In [1]: import numpy as np

In [2]: np.set_printoptions(precision=2, suppress=True, linewidth=200, floatmode="fixed")

In [3]: def rd(a):
   ...:     return np.round(a, 2) + 0
   ...: 

In [4]: M = np.loadtxt("a.csv", delimiter=",")

In [5]: print(rd(M))
[[0.20 0.20 0.00 0.20 0.20 0.00 0.20]
 [0.00 0.33 0.00 0.33 0.00 0.33 0.00]
 [0.00 0.00 1.00 0.00 0.00 0.00 0.00]
 [0.00 0.00 0.00 0.67 0.33 0.00 0.00]
 [0.00 0.33 0.00 0.00 0.67 0.00 0.00]
 [0.00 0.00 0.00 0.00 0.00 0.50 0.50]
 [0.00 0.00 0.00 0.00 0.00 0.00 1.00]]

In [6]: # splits into 2 blocks

In [7]: np.unravel_index(np.abs(M).argmax(), M.shape)
Out[7]: (np.int64(2), np.int64(2))

In [8]: print(rd(M.sum(axis=0)))
[0.20 0.87 1.00 1.20 1.20 0.83 1.70]

In [9]: np.abs(M).max()
Out[9]: np.float64(1.0)

In [10]: np.allclose(M @ M.T, M.T @ M)
Out[10]: False

In [11]: rd(M @ M)
Out[11]: 
array([[0.04, 0.17, 0.00, 0.24, 0.24, 0.07, 0.24],
       [0.00, 0.11, 0.00, 0.33, 0.11, 0.28, 0.17],
       [0.00, 0.00, 1.00, 0.00, 0.00, 0.00, 0.00],
       [0.00, 0.11, 0.00, 0.44, 0.44, 0.00, 0.00],
       [0.00, 0.33, 0.00, 0.11, 0.44, 0.11, 0.00],
       [0.00, 0.00, 0.00, 0.00, 0.00, 0.25, 0.75],
       [0.00, 0.00, 0.00, 0.00, 0.00, 0.00, 1.00]])

In [12]: blk = np.stack([M, 2 * M, M[::-1]])

In [13]: rd(np.einsum("bij,cij->bc", blk, blk))
Out[13]: 
array([[ 4.14,  8.29,  1.29],
       [ 8.29, 16.58,  2.58],
       [ 1.29,  2.58,  4.14]])

In [14]: rd(blk.sum(axis=0))
Out[14]: 
array([[0.60, 0.60, 0.00, 0.60, 0.60, 0.00, 1.60],
       [0.00, 1.00, 0.00, 1.00, 0.00, 1.50, 0.50],
       [0.00, 0.33, 3.00, 0.00, 0.67, 0.00, 0.00],
       [0.00, 0.00, 0.00, 2.67, 1.33, 0.00, 0.00],
       [0.00, 1.00, 1.00, 0.00, 2.00, 0.00, 0.00],
       [0.00, 0.33, 0.00, 0.33, 0.00, 1.83, 1.50],
       [0.20, 0.20, 0.00, 0.20, 0.20, 0.00, 3.20]])

In [15]: (blk @ M.T).shape
Out[15]: (3, 7, 7)

In [16]: blk.shape
Out[16]: (3, 7, 7)

In [17]: r0 = np.array([3, 2])

In [18]: rd(np.correlate(M[3], M[0], "full"))
Out[18]: array([0.00, 0.00, 0.00, 0.13, 0.07, 0.13, 0.20, 0.07, 0.13, 0.20, 0.07, 0.00, 0.00])

In [19]: np.polyval(r0, M[3])
Out[19]: array([2.00, 2.00, 2.00, 4.00, 3.00, 2.00, 2.00])
